% ipython --no-banner

In [1]: import numpy as np

In [2]: np.set_printoptions(precision=3, suppress=True, linewidth=120)

In [3]: def tidy(a):
   ...:     return np.round(a, 3) + 0
   ...: 

In [4]: W0 = np.load("m.npy")

In [5]: W0
Out[5]: 
array([[3, 1, 1, 3, 2],
       [0, 1, 0, 1, 1],
       [2, 4, 4, 5, 6],
       [3, 2, 4, 6, 5],
       [0, 0, 0, 0, 0],
       [3, 1, 1, 3, 2],
       [0, 0, 0, 0, 0],
       [2, 3, 4, 4, 5],
       [1, 0, 0, 3, 2],
       [0, 1, 3, 3, 3]])

In [6]: hat = W0 @ np.linalg.solve(W0.T @ W0, W0.T)

In [7]: tidy(np.trace(hat))
Out[7]: np.float64(5.0)

In [8]: tidy(hat)
Out[8]: 
array([[ 0.4  ,  0.   ,  0.   ,  0.2  ,  0.   ,  0.4  ,  0.   ,  0.   ,  0.   , -0.2  ],
       [ 0.   ,  0.667,  0.333,  0.   ,  0.   ,  0.   ,  0.   , -0.333,  0.   ,  0.   ],
       [ 0.   ,  0.333,  0.667,  0.   ,  0.   ,  0.   ,  0.   ,  0.333,  0.   ,  0.   ],
       [ 0.2  ,  0.   ,  0.   ,  0.6  ,  0.   ,  0.2  ,  0.   ,  0.   ,  0.   ,  0.4  ],
       [ 0.   ,  0.   ,  0.   ,  0.   ,  0.   ,  0.   ,  0.   ,  0.   ,  0.   ,  0.   ],
       [ 0.4  ,  0.   ,  0.   ,  0.2  ,  0.   ,  0.4  ,  0.   ,  0.   ,  0.   , -0.2  ],
       [ 0.   ,  0.   ,  0.   ,  0.   ,  0.   ,  0.   ,  0.   ,  0.   ,  0.   ,  0.   ],
       [ 0.   , -0.333,  0.333,  0.   ,  0.   ,  0.   ,  0.   ,  0.667,  0.   ,  0.   ],
       [ 0.   ,  0.   ,  0.   ,  0.   ,  0.   ,  0.   ,  0.   ,  0.   ,  1.   ,  0.   ],
       [-0.2  ,  0.   ,  0.   ,  0.4  ,  0.   , -0.2  ,  0.   ,  0.   ,  0.   ,  0.6  ]])

In [9]: tidy(np.linalg.eigvalsh(hat))
Out[9]: array([0., 0., 0., 0., 0., 1., 1., 1., 1., 1.])

In [10]: Uu, s, Vh = np.linalg.svd(W0, full_matrices=False)

In [11]: tidy(s / s[0])
Out[11]: array([1.   , 0.21 , 0.116, 0.089, 0.021])

In [12]: np.allclose(Uu * s @ Vh, W0)
Out[12]: True

In [13]: tidy(s)
Out[13]: array([18.119,  3.814,  2.094,  1.621,  0.38 ])

In [14]: th = np.radians(135)

In [15]: R = np.eye(5)

In [16]: R[2, 2] = R[0, 0] = np.cos(th)

In [17]: R[2, 0], R[0, 2] = -np.sin(th), np.sin(th)

In [18]: tidy(R)
Out[18]: 
array([[-0.707,  0.   ,  0.707,  0.   ,  0.   ],
       [ 0.   ,  1.   ,  0.   ,  0.   ,  0.   ],
       [-0.707,  0.   , -0.707,  0.   ,  0.   ],
       [ 0.   ,  0.   ,  0.   ,  1.   ,  0.   ],
       [ 0.   ,  0.   ,  0.   ,  0.   ,  1.   ]])

In [19]: B = W0 @ R.T

In [20]: np.allclose(np.linalg.norm(W0, axis=1), np.linalg.norm(B, axis=1))
Out[20]: True

In [21]: Xs = (W0 - W0.mean(axis=0)) / W0.std(axis=0)

In [22]: np.argwhere(np.abs(Xs) > 2)
Out[22]: array([[2, 1]])

In [23]: c = np.linalg.lstsq(np.delete(Xs, 0, axis=1), Xs[:, 0])[0]

In [24]: tidy(1 - np.var(Xs[:, 0] - np.delete(Xs, 0, axis=1) @ c))
Out[24]: np.float64(0.839)

In [25]: np.abs(c).argmax()
Out[25]: np.int64(3)

In [26]: mat = np.array([[16, 0, 24, -24], [0, 0, 0, 0], [24, 0, 36, -36], [-24, 0, -36, 36]])

In [27]: mat @ mat
Out[27]: 
array([[ 1408,     0,  2112, -2112],
       [    0,     0,     0,     0],
       [ 2112,     0,  3168, -3168],
       [-2112,     0, -3168,  3168]])

In [28]: (np.linalg.matrix_power((mat != 0) + (mat.T != 0) + np.eye(4), 4) > 0).astype(int)
Out[28]: 
array([[1, 0, 1, 1],
       [0, 1, 0, 0],
       [1, 0, 1, 1],
       [1, 0, 1, 1]])

In [29]: tidy(np.sort(np.linalg.eigvals(mat).real))
Out[29]: array([ 0.,  0.,  0., 88.])
